$ ipython --no-banner

In [1]: import numpy as np

In [2]: np.set_printoptions(suppress=True, linewidth=120)

In [3]: M = np.load("arr.npy")

In [4]: M
Out[4]: 
array([[ 4,  3,  7],
       [ 0, -9,  8],
       [ 0,  0,  3]])

In [5]: f = np.array([1, 0, 2])

In [6]: np.convolve(M[2], f)
Out[6]: array([0, 0, 3, 0, 6])

In [7]: np.polyval(f, M[2])
Out[7]: array([ 2,  2, 11])

In [8]: np.array([np.convolve(row, f, "same") for row in M])
Out[8]: 
array([[  3,  15,   6],
       [ -9,   8, -18],
       [  0,   3,   0]])

In [9]: np.correlate(M[2], M[0], "full")
Out[9]: array([ 0,  0, 21,  9, 12])

In [10]: np.cross(M[2, :3], M[0, :3])
Out[10]: array([-9, 12,  0])

In [11]: rng = np.random.default_rng(547)

In [12]: out = M + rng.integers(-2, 3, (3, 2)) @ rng.integers(-2, 3, (2, 3))

In [13]: out
Out[13]: 
array([[ -2,   5,  11],
       [  6, -10,   6],
       [  6,  -2,  -1]])

In [14]: np.abs(out - M).sum(axis=1)
Out[14]: array([12,  9, 12])

In [15]: out - M
Out[15]: 
array([[-6,  2,  4],
       [ 6, -1, -2],
       [ 6, -2, -4]])

In [16]: evals, evecs = np.linalg.eig(out)

In [17]: np.round(np.sort(np.linalg.eigvals(np.linalg.inv(out))), 3)
Out[17]: array([-0.135, -0.078,  0.138])

In [18]: np.round(np.sort(np.linalg.eigvals(out @ out)), 3)
Out[18]: array([ 52.888,  55.233, 164.879])

In [19]: evals.round(3)
Out[19]: array([  7.272, -12.841,  -7.432])

In [20]: np.round(np.prod(evals), 3)
Out[20]: np.float64(694.0)

In [21]: x = np.array([-2, -1, 1])

In [22]: target = M @ x

In [23]: c, lr = np.zeros(3), 1 / np.linalg.norm(M, 2) ** 2

In [24]: for i in range(6):
    ...:     c -= lr * M.T @ (M @ c - target)
    ...:     if i % 1 == 0: print(i, round(np.linalg.norm(M @ c - target), 3))
    ...: 
0 6.008
1 3.859
2 2.725
3 2.186
4 1.955
5 1.859

In [25]: round(np.linalg.cond(M), 3)
Out[25]: np.float64(12.099)

In [26]: E = np.load("layer3.npy")

In [27]: E
Out[27]: 
array([[-5,  8, -9, -7],
       [-2,  6,  9,  5],
       [ 6, -5, -8, -4],
       [-5,  8, -9, -7],
       [ 7,  3, -5, -6],
       [ 5, -2,  3, -5]])

In [28]: out = np.array([[1, 5], [1, 4], [1, 2], [4, 4]])

In [29]: np.einsum("ik,kj->ij", E, out)
Out[29]: 
array([[-34, -39],
       [ 33,  52],
       [-23, -22],
       [-34, -39],
       [-19,  13],
       [-14,   3]])

In [30]: np.einsum("ij,ij->", E, out)
ValueError: operands could not be broadcast together with remapped shapes [original->remapped]: (6,4)->(6,4) (4,2)->(4,2) 


In [31]: out @ E
ValueError: matmul: Input operand 1 has a mismatch in its core dimension 0, with gufunc signature (n?,k),(k,m?)->(n?,m?) (size 6 is different from 2)


In [32]: np.einsum("ij,ij->i", E, E)
Out[32]: array([219, 146, 141, 219, 119,  63])

In [33]: np.linalg.matrix_rank(E @ out)
Out[33]: np.int64(2)

In [34]: x = np.array([-1, -2, -1, 0])

In [35]: target = E @ x

In [36]: target
Out[36]: array([ -2, -19,  12,  -2,  -8,  -4])

In [37]: target = target + 0.05 * rng.normal(size=6)

In [38]: target.round(3)
Out[38]: array([ -2.013, -19.023,  12.027,  -1.975,  -7.951,  -3.995])

In [39]: c, *_ = np.linalg.lstsq(E, target)

In [40]: np.round(E.T @ (target - E @ c), 3) + 0
Out[40]: array([0., 0., 0., 0.])

In [41]: c.round()
Out[41]: array([-1., -2., -1.,  0.])

In [42]: c.round(3)
Out[42]: array([-0.995, -1.998, -1.002,  0.001])

In [43]: f = np.array([-5, -2, 0])

In [44]: np.cross(E[3, :3], E[4, :3])
Out[44]: array([-13, -88, -71])

In [45]: np.correlate(E[3], E[4], "full")
Out[45]: array([ 30, -23,  -1,  76,  64, -84, -49])

In [46]: X = np.load("run14.npy")

In [47]: X
Out[47]: 
array([[ 4, -2,  0,  2,  2, -4, -1,  1],
       [-2,  2, -3,  1, -1,  2, -1, -1],
       [ 0, -3,  4,  3,  2, -4, -2,  3],
       [ 2,  1,  3,  4, -2, -1,  0, -1],
       [ 2, -1,  2, -2, -4,  1, -3, -4],
       [-4,  2, -4, -1,  1, -2,  0,  0],
       [-1, -1, -2,  0, -3,  0,  0, -2],
       [ 1, -1,  3, -1, -4,  0, -2, -4]])

In [48]: out = np.inv(X)
AttributeError: module 'numpy' has no attribute 'inv'


In [49]: out = np.linalg.inv(X)

In [50]: round(float(np.linalg.cond(X)), 3)
Out[50]: 31.209

In [51]: print(np.round(X @ out, 3) + 0)
[[1. 0. 0. 0. 0. 0. 0. 0.]
 [0. 1. 0. 0. 0. 0. 0. 0.]
 [0. 0. 1. 0. 0. 0. 0. 0.]
 [0. 0. 0. 1. 0. 0. 0. 0.]
 [0. 0. 0. 0. 1. 0. 0. 0.]
 [0. 0. 0. 0. 0. 1. 0. 0.]
 [0. 0. 0. 0. 0. 0. 1. 0.]
 [0. 0. 0. 0. 0. 0. 0. 1.]]

In [52]: (np.abs(out) > 1e-9).astype(int)
Out[52]: 
array([[1, 1, 1, 1, 1, 1, 1, 1],
       [1, 1, 1, 1, 1, 1, 1, 1],
       [1, 1, 1, 1, 1, 1, 1, 1],
       [1, 1, 1, 1, 1, 1, 1, 1],
       [1, 1, 1, 1, 1, 1, 1, 1],
       [1, 1, 1, 1, 1, 1, 1, 1],
       [1, 1, 1, 1, 1, 1, 1, 1],
       [1, 1, 1, 1, 1, 1, 1, 1]])

In [53]: np.allclose(out, X.T)
Out[53]: False

In [54]: z = rng.permutation(8)

In [55]: z
Out[55]: array([5, 7, 1, 0, 6, 3, 2, 4])

In [56]: out = X[z][:, z]

In [57]: np.round(np.linalg.det(out), 3), round(np.linalg.det(X[z]), 3)
Out[57]: (np.float64(31600.0), np.float64(31600.0))

In [58]: np.round(np.sort(np.abs(np.linalg.eigvals(out))), 3)
Out[58]: array([ 0.366,  2.454,  2.47 ,  4.351,  4.956,  5.172, 11.179, 11.425])

In [59]: out
Out[59]: 
array([[-2,  0,  2, -4,  0, -1, -4,  1],
       [ 0, -4, -1,  1, -2, -1,  3, -4],
       [ 2, -1,  2, -2, -1,  1, -3, -1],
       [-4,  1, -2,  4, -1,  2,  0,  2],
       [ 0, -2, -1, -1,  0,  0, -2, -3],
       [-1, -1,  1,  2,  0,  4,  3, -2],
       [-4,  3, -3,  0, -2,  3,  4,  2],
       [ 1, -4, -1,  2, -3, -2,  2, -4]])

In [60]: np.trace(out)
Out[60]: np.int64(4)

In [61]: evals, evecs = np.linalg.eigh(out)

In [62]: np.round(evecs.T @ evecs, 3) + 0
Out[62]: 
array([[1., 0., 0., 0., 0., 0., 0., 0.],
       [0., 1., 0., 0., 0., 0., 0., 0.],
       [0., 0., 1., 0., 0., 0., 0., 0.],
       [0., 0., 0., 1., 0., 0., 0., 0.],
       [0., 0., 0., 0., 1., 0., 0., 0.],
       [0., 0., 0., 0., 0., 1., 0., 0.],
       [0., 0., 0., 0., 0., 0., 1., 0.],
       [0., 0., 0., 0., 0., 0., 0., 1.]])

In [63]: np.round(np.linalg.eigvalsh(out @ out), 3)
Out[63]: array([  0.134,   6.02 ,   6.098,  18.933,  24.565,  26.752, 124.959, 130.538])

In [64]: np.unique(evals.round(6) + 0, return_counts=True)[1]
Out[64]: array([1, 1, 1, 1, 1, 1, 1, 1])

In [65]: K = np.loadtxt("w.csv", delimiter=",")

In [66]: K
Out[66]: 
array([[-10.002, -21.044,  -0.25 ,  -9.634,  -0.053,   9.735,   0.256],
       [-11.754, -19.536,  -1.167, -10.253,  -0.179,   9.928,   0.015],
       [ -9.987, -19.665,   0.02 , -11.093,   0.137,  11.187,   0.7  ],
       [-10.953, -19.845,  -0.173,  -8.323,  -0.855,  10.058,   0.861],
       [-10.333, -18.145,  -1.309, -10.423,  -0.881,   9.739,   0.383],
       [ -9.633, -20.559,   1.845,  -8.879,   0.136,  10.655,   1.944],
       [-11.089, -20.361,  -0.008, -10.027,   0.979,   9.919,   0.887],
       [-11.082, -20.393,  -1.389,  -9.08 ,  -0.663,   9.963,  -0.137],
       [-11.728, -17.712,   1.618, -10.13 ,   0.68 ,   9.085,   1.84 ],
       [-10.809, -19.769,  -0.581, -10.649,  -0.108,  11.93 ,  -0.512],
       [-10.145, -19.119,   0.708,  -9.66 ,  -0.392,   8.579,  -1.142],
       [-10.377, -20.103,   0.339,  -9.922,  -0.131,  10.73 ,  -0.369],
       [ -8.676, -18.632,  -0.338, -10.98 ,   0.275,  10.181,  -0.952],
       [ -9.68 , -20.238,   0.533, -10.905,  -1.024,   8.387,  -0.099],
       [-11.854, -19.903,   0.869, -10.78 ,   0.223,   8.776,  -0.414],
       [ -9.16 , -19.466,  -0.839, -10.479,  -1.433,  10.55 ,  -0.913],
       [-10.833, -18.663,   0.566,  -7.641,   0.531,  10.329,   0.932],
       [-10.184, -21.076,  -0.052,  -8.478,  -1.503,  11.259,  -0.42 ],
       [ -9.84 , -19.68 ,  -1.577,  -8.383,   0.415,  11.649,   0.253]])

In [67]: O, Rm = np.linalg.qr(K)

In [68]: np.round(np.abs(np.diag(Rm)), 3)
Out[68]: array([45.602,  8.287,  4.06 ,  4.997,  2.639,  3.787,  2.757])

In [69]: round(float(np.trace(O @ O.T)), 3)
Out[69]: 7.0

In [70]: round(abs(Rm[0, 0]), 3), np.round(np.linalg.norm(K[:, 0]), 3)
Out[70]: (np.float64(45.602), np.float64(45.602))
